% ipython --no-banner

In [1]: import numpy as np

In [2]: np.set_printoptions(suppress=True, linewidth=200)

In [3]: K = np.loadtxt("run5.csv", delimiter=",")

In [4]: K.round(2)
Out[4]: 
array([[ 0.  ,  2.65, -1.4 , -0.07],
       [ 0.76,  1.02,  2.01, -1.82],
       [ 2.8 , -0.01, -0.08,  1.08],
       [ 0.76, -0.97, -1.72, -2.12]])

In [5]: G = K.T @ K

In [6]: np.round(np.linalg.eigvalsh(G)[::-1], 2)
Out[6]: array([9., 9., 9., 9.])

In [7]: G.round(2) + 0
Out[7]: 
array([[9., 0., 0., 0.],
       [0., 9., 0., 0.],
       [0., 0., 9., 0.],
       [0., 0., 0., 9.]])

In [8]: np.allclose(G, G.T)
Out[8]: True

In [9]: np.round(np.linalg.svd(K, compute_uv=False) ** 2, 2)
Out[9]: array([9., 9., 9., 9.])

In [10]: x = np.array([5, 0, 2, 1])

In [11]: y = K @ x

In [12]: coef, lr = np.zeros(4), 1 / np.linalg.norm(K, 2) ** 2

In [13]: for i in range(3):
    ...:     coef -= lr * K.T @ (K @ coef - y)
    ...:     if i % 1 == 0: print(i, round(np.linalg.norm(K @ coef - y), 2))
    ...: 
0 0.0
1 0.0
2 0.0

In [14]: round(np.linalg.cond(K), 2)
Out[14]: np.float64(1.0)

In [15]: coef.round(2) + 0
Out[15]: array([5., 0., 2., 1.])

In [16]: X = np.load("data.npy")

In [17]: X
Out[17]: 
array([[ 0,  1, -2, -3,  1,  0, -4, -2,  0, -1, -2],
       [-1,  0,  1, -2, -4,  1,  2, -3,  4,  2, -3],
       [ 2, -1,  0, -3, -2,  2,  2, -1, -1, -2,  0],
       [ 3,  2,  3,  0,  1, -2,  0,  1, -3, -5,  0],
       [-1,  4,  2, -1,  0, -3,  3, -3,  0,  0,  1],
       [ 0, -1, -2,  2,  3,  0, -1,  4,  3,  1,  1],
       [ 4, -2, -2,  0, -3,  1,  0,  2, -5,  2, -3],
       [ 2,  3,  1, -1,  3, -4, -2,  0,  6, -5, -1],
       [ 0, -4,  1,  3,  0, -3,  5, -6,  0,  2, -5],
       [ 1, -2,  2,  5,  0, -1, -2,  5, -2,  0,  0],
       [ 2,  3,  0,  0, -1, -1,  3,  1,  5,  0,  0]])

In [18]: np.unique(X.round(6), axis=0).shape
Out[18]: (11, 11)
